$ python -q
>>> import numpy as np
>>> np.set_printoptions(precision=1, suppress=True, linewidth=200, floatmode="fixed")
>>> mat = np.load("arr.npy")
>>> mat
array([[5.0, 2.0, 1.0],
       [2.0, 8.0, 2.0],
       [1.0, 2.0, 5.0]])
>>> # equal to its transpose
>>> Uu, sig, VT = np.linalg.svd(mat, full_matrices=False)
>>> round(np.sqrt((sig ** 2).sum()), 1), round(float(np.linalg.norm(mat)), 1)
(np.float64(11.5), 11.5)
>>> np.round(Uu.T @ Uu, 1) + 0
array([[1.0, 0.0, 0.0],
       [0.0, 1.0, 0.0],
       [0.0, 0.0, 1.0]])
>>> print((sig > 1e-8).sum())
3
>>> np.round(VT @ VT.T, 1) + 0
array([[1.0, 0.0, 0.0],
       [0.0, 1.0, 0.0],
       [0.0, 0.0, 1.0]])
>>> np.cumsum(sig ** 2) / np.sum(sig ** 2)
array([0.8, 0.9, 1.0])
>>> np.abs(VT[0])
array([0.4, 0.8, 0.4])
>>> w, V = np.linalg.eig(mat)
>>> np.sort(np.linalg.eigvals(np.linalg.inv(mat)))
array([0.1, 0.2, 0.2])
>>> rng = np.random.default_rng(5151)
>>> labels = rng.permutation(3)
>>> labels
array([1, 0, 2])
>>> Y = mat[labels][:, labels]
>>> round(float(np.linalg.det(Y)), 1), round(np.linalg.det(mat[labels]), 1)
(160.0, np.float64(-160.0))
>>> np.diag(Y)
array([8.0, 5.0, 5.0])
>>> np.trace(Y)
np.float64(18.0)
>>> Y
array([[8.0, 2.0, 2.0],
       [2.0, 5.0, 1.0],
       [2.0, 1.0, 5.0]])
>>> np.allclose(Y, mat)
False
>>> Y = np.array([[-9, 1], [-7, 8]])
>>> feats = np.tile(Y, (2, 2))
>>> feats
array([[-9,  1, -9,  1],
       [-7,  8, -7,  8],
       [-9,  1, -9,  1],
       [-7,  8, -7,  8]])
>>> # null space of dimension 2
>>> try:
...     np.linalg.inv(feats)
... except np.linalg.LinAlgError as e:
...     print("failed:", e)
... 
failed: Singular matrix
>>> np.unique(feats.round(6), axis=0).shape
(2, 4)
>>> print(feats @ np.linalg.pinv(feats) @ feats)
[[-9.0  1.0 -9.0  1.0]
 [-7.0  8.0 -7.0  8.0]
 [-9.0  1.0 -9.0  1.0]
 [-7.0  8.0 -7.0  8.0]]
>>> round(np.trace(np.linalg.pinv(feats) @ feats), 1)
np.float64(2.0)
>>> np.abs(np.diag(np.linalg.qr(feats)[1])) > 1e-9
array([ True,  True, False, False])
